>>> import numpy as np
>>> np.set_printoptions(precision=3, suppress=True, linewidth=160, floatmode="fixed")
>>> def tidy(a):
...     return np.round(a, 3) + 0
... 
>>> W0 = np.load("test0.npy")
>>> print(W0)
[[  1.000  -1.900  -0.300]
 [ -0.400  -0.300   0.600]
 [  0.700  -0.500  -0.200]
 [ -0.100   1.200   1.000]
 [  0.400  -1.200  -3.300]
 [ -0.500   0.600   0.100]
 [ -0.500  -0.100  -0.400]
 [ -1.300   0.700  -0.200]
 [ -1.500   0.600   1.800]
 [ -6.000 -22.000 -16.000]
 [  1.200   0.700  -2.300]
 [ -0.400   1.400   1.200]
 [ -0.100  -0.100  -0.600]]
>>> D = np.linalg.norm(W0[:, None] - W0[None], axis=-1)
>>> D.mean(axis=1).argmax()
np.int64(9)
>>> print(np.linalg.matrix_rank(D ** 2))
5
>>> print(tidy(np.linalg.norm(W0 - W0.mean(axis=0), axis=1)))
[ 1.962  2.422  2.091  3.744  2.148  2.688  1.828  2.713  4.020 25.642  3.039  4.000  1.786]
>>> D[0].round(6).argsort(kind="stable")[:4]
array([ 0,  2, 12,  1])
>>> cov = np.cov(W0, rowvar=False)
>>> tidy(np.corrcoef(W0[:, 2], W0[:, 1])[0, 1])
np.float64(0.965)
>>> tidy(np.polyfit(W0[:, 2], W0[:, 1], 1))
array([1.304, 0.258])
>>> np.median(W0, axis=0)
array([-0.400, -0.100, -0.200])
>>> print(cov.shape)
(3, 3)
>>> x0 = np.array([-3, -1, -1])
>>> y = W0 @ x0
>>> tidy(np.linalg.solve(W0.T @ W0, W0.T @ y))
array([-3.000, -1.000, -1.000])
>>> tidy(y)
array([-0.800,  0.900, -1.400, -1.900,  3.300,  0.800,  2.000,  3.400,  2.100, 56.000, -2.000, -1.400,  1.000])
>>> tidy(np.linalg.pinv(W0) @ W0)
array([[1.000, 0.000, 0.000],
       [0.000, 1.000, 0.000],
       [0.000, 0.000, 1.000]])
>>> rng = np.random.default_rng(275712)
>>> y = y + 0.05 * rng.normal(size=13)
>>> tidy(y)
array([-0.819,  0.770, -1.468, -1.870,  3.388,  0.814,  2.025,  3.432,  2.057, 55.951, -2.004, -1.400,  0.992])
>>> b, *_ = np.linalg.lstsq(W0, y)
>>> b.round()
array([-3.000, -1.000, -1.000])
>>> tidy(b)
array([-3.007, -0.978, -1.025])
>>> tidy(W0.T @ (y - W0 @ b))
array([0.000, 0.000, 0.000])
